$ ipython --no-banner

In [1]: import numpy as np

In [2]: np.set_printoptions(suppress=True, linewidth=160)

In [3]: rng = np.random.default_rng(148)

In [4]: J = np.triu(rng.random((7, 7)) < 0.4, 1).astype(int)

In [5]: J = J + J.T

In [6]: J
Out[6]: 
array([[0, 0, 0, 0, 1, 0, 0],
       [0, 0, 0, 0, 0, 0, 1],
       [0, 0, 0, 1, 0, 1, 1],
       [0, 0, 1, 0, 0, 0, 1],
       [1, 0, 0, 0, 0, 1, 1],
       [0, 0, 1, 0, 1, 0, 1],
       [0, 1, 1, 1, 1, 1, 0]])

In [7]: np.allclose(J @ J.T, J.T @ J)
Out[7]: True

In [8]: assert J == J.T
ValueError: The truth value of an array with more than one element is ambiguous. Use a.any() or a.all()


In [9]: rank = np.linalg.matrix_rank(J)

In [10]: rank
Out[10]: np.int64(6)

In [11]: null = np.linalg.svd(J)[2][rank:].T

In [12]: np.round(null[:, 0] / null[np.abs(null[:, 0]).round(6).argmax(), 0], 2) + 0
Out[12]: array([ 1.,  0.,  0.,  1.,  0., -1.,  0.])

In [13]: np.round(null @ null.T, 2) + 0
Out[13]: 
array([[ 0.33,  0.  ,  0.  ,  0.33,  0.  , -0.33,  0.  ],
       [ 0.  ,  0.  ,  0.  ,  0.  ,  0.  ,  0.  ,  0.  ],
       [ 0.  ,  0.  ,  0.  ,  0.  ,  0.  ,  0.  ,  0.  ],
       [ 0.33,  0.  ,  0.  ,  0.33,  0.  , -0.33,  0.  ],
       [ 0.  ,  0.  ,  0.  ,  0.  ,  0.  ,  0.  ,  0.  ],
       [-0.33,  0.  ,  0.  , -0.33,  0.  ,  0.33,  0.  ],
       [ 0.  ,  0.  ,  0.  ,  0.  ,  0.  ,  0.  ,  0.  ]])

In [14]: np.round(J @ null, 2) + 0
Out[14]: 
array([[0.],
       [0.],
       [0.],
       [0.],
       [0.],
       [0.],
       [0.]])

In [15]: null.shape
Out[15]: (7, 1)

In [16]: arr = np.load("layer15.npy")

In [17]: arr
Out[17]: 
array([[ 0, -8, -7, -1, -4, -1,  3],
       [ 8,  0, -3, -4,  5, -5, -8],
       [ 7,  3,  0,  5,  5,  4, -2],
       [ 1,  4, -5,  0, -1, -5, -3],
       [ 4, -5, -5,  1,  0, -4, -2],
       [ 1,  5, -4,  5,  4,  0, -1],
       [-3,  8,  2,  3,  2,  1,  0]])

In [18]: left, sig, Vh = np.linalg.svd(arr)

In [19]: sig.round(2) + 0
Out[19]: array([17.53, 17.53,  9.56,  9.56,  2.49,  2.49,  0.  ])

In [20]: np.argmax(sig[:-1] / (sig[1:] + 1e-6)) + 1
Out[20]: np.int64(6)

In [21]: M2 = left[:, :6] @ np.diag(sig[:6]) @ Vh[:6]

In [22]: np.round(np.linalg.norm(arr - M2) / np.linalg.norm(arr), 2)
Out[22]: np.float64(0.0)

In [23]: np.linalg.matrix_rank(M2)
Out[23]: np.int64(6)

In [24]: M2.round(2) + 0
Out[24]: 
array([[ 0., -8., -7., -1., -4., -1.,  3.],
       [ 8.,  0., -3., -4.,  5., -5., -8.],
       [ 7.,  3.,  0.,  5.,  5.,  4., -2.],
       [ 1.,  4., -5.,  0., -1., -5., -3.],
       [ 4., -5., -5.,  1.,  0., -4., -2.],
       [ 1.,  5., -4.,  5.,  4.,  0., -1.],
       [-3.,  8.,  2.,  3.,  2.,  1.,  0.]])

In [25]: round(np.linalg.norm(arr - M2, 2), 2), round(sig[6], 2)
Out[25]: (np.float64(0.0), np.float64(0.0))
